% python3 -q
>>> import numpy as np
>>> import numpy.linalg as la
>>> np.set_printoptions(precision=2, suppress=True, linewidth=160, sign=" ")
>>> F = np.abs(np.array([[-3, -2, -3, 0, 0, 0, 0, 0, -3],
...     [-1, -1, -2, -1, -3, 2, -2, 1, 3],
...     [-1, 0, -2, 3, -2, 0, -3, 3, -2],
...     [-2, -1, 3, 3, -3, 3, -2, -3, 1],
...     [-2, -2, 0, 1, 0, 1, 2, 2, 2],
...     [-2, -2, 3, 0, -1, -1, 1, 1, -3],
...     [3, 3, 1, 0, -3, 2, -2, 0, 2],
...     [-3, 0, 2, -2, -1, -3, 3, 1, 2],
...     [0, -3, -3, -1, 1, -3, -1, 0, 3]])) + np.eye(9)
>>> F = F / F.sum(axis=1, keepdims=True)
>>> F
array([[ 0.33,  0.17,  0.25,  0.  ,  0.  ,  0.  ,  0.  ,  0.  ,  0.25],
       [ 0.06,  0.12,  0.12,  0.06,  0.18,  0.12,  0.12,  0.06,  0.18],
       [ 0.06,  0.  ,  0.18,  0.18,  0.12,  0.  ,  0.18,  0.18,  0.12],
       [ 0.09,  0.05,  0.14,  0.18,  0.14,  0.14,  0.09,  0.14,  0.05],
       [ 0.15,  0.15,  0.  ,  0.08,  0.08,  0.08,  0.15,  0.15,  0.15],
       [ 0.13,  0.13,  0.2 ,  0.  ,  0.07,  0.13,  0.07,  0.07,  0.2 ],
       [ 0.18,  0.18,  0.06,  0.  ,  0.18,  0.12,  0.18,  0.  ,  0.12],
       [ 0.17,  0.  ,  0.11,  0.11,  0.06,  0.17,  0.17,  0.11,  0.11],
       [ 0.  ,  0.19,  0.19,  0.06,  0.06,  0.19,  0.06,  0.  ,  0.25]])
>>> B = la.inv(F)
>>> round(float(la.cond(F)), 2)
24.62
>>> np.round(la.det(F) * B, 2) + 0
array([[ 0.,  0.,  0.,  0.,  0.,  0.,  0.,  0.,  0.],
       [ 0.,  0.,  0.,  0.,  0.,  0.,  0.,  0.,  0.],
       [ 0.,  0.,  0.,  0.,  0.,  0.,  0.,  0.,  0.],
       [ 0.,  0.,  0.,  0.,  0.,  0.,  0.,  0.,  0.],
       [ 0.,  0.,  0.,  0.,  0.,  0.,  0.,  0.,  0.],
       [ 0.,  0.,  0.,  0.,  0.,  0.,  0.,  0.,  0.],
       [ 0.,  0.,  0.,  0.,  0.,  0.,  0.,  0.,  0.],
       [ 0.,  0.,  0.,  0.,  0.,  0.,  0.,  0.,  0.],
       [ 0.,  0.,  0.,  0.,  0.,  0.,  0.,  0.,  0.]])
>>> np.round(la.inv(B), 2) + 0
array([[ 0.33,  0.17,  0.25,  0.  ,  0.  ,  0.  ,  0.  ,  0.  ,  0.25],
       [ 0.06,  0.12,  0.12,  0.06,  0.18,  0.12,  0.12,  0.06,  0.18],
       [ 0.06,  0.  ,  0.18,  0.18,  0.12,  0.  ,  0.18,  0.18,  0.12],
       [ 0.09,  0.05,  0.14,  0.18,  0.14,  0.14,  0.09,  0.14,  0.05],
       [ 0.15,  0.15,  0.  ,  0.08,  0.08,  0.08,  0.15,  0.15,  0.15],
       [ 0.13,  0.13,  0.2 ,  0.  ,  0.07,  0.13,  0.07,  0.07,  0.2 ],
       [ 0.18,  0.18,  0.06,  0.  ,  0.18,  0.12,  0.18,  0.  ,  0.12],
       [ 0.17,  0.  ,  0.11,  0.11,  0.06,  0.17,  0.17,  0.11,  0.11],
       [ 0.  ,  0.19,  0.19,  0.06,  0.06,  0.19,  0.06,  0.  ,  0.25]])
>>> np.round(F @ B, 2) + 0
array([[ 1.,  0.,  0.,  0.,  0.,  0.,  0.,  0.,  0.],
       [ 0.,  1.,  0.,  0.,  0.,  0.,  0.,  0.,  0.],
       [ 0.,  0.,  1.,  0.,  0.,  0.,  0.,  0.,  0.],
       [ 0.,  0.,  0.,  1.,  0.,  0.,  0.,  0.,  0.],
       [ 0.,  0.,  0.,  0.,  1.,  0.,  0.,  0.,  0.],
       [ 0.,  0.,  0.,  0.,  0.,  1.,  0.,  0.,  0.],
       [ 0.,  0.,  0.,  0.,  0.,  0.,  1.,  0.,  0.],
       [ 0.,  0.,  0.,  0.,  0.,  0.,  0.,  1.,  0.],
       [ 0.,  0.,  0.,  0.,  0.,  0.,  0.,  0.,  1.]])
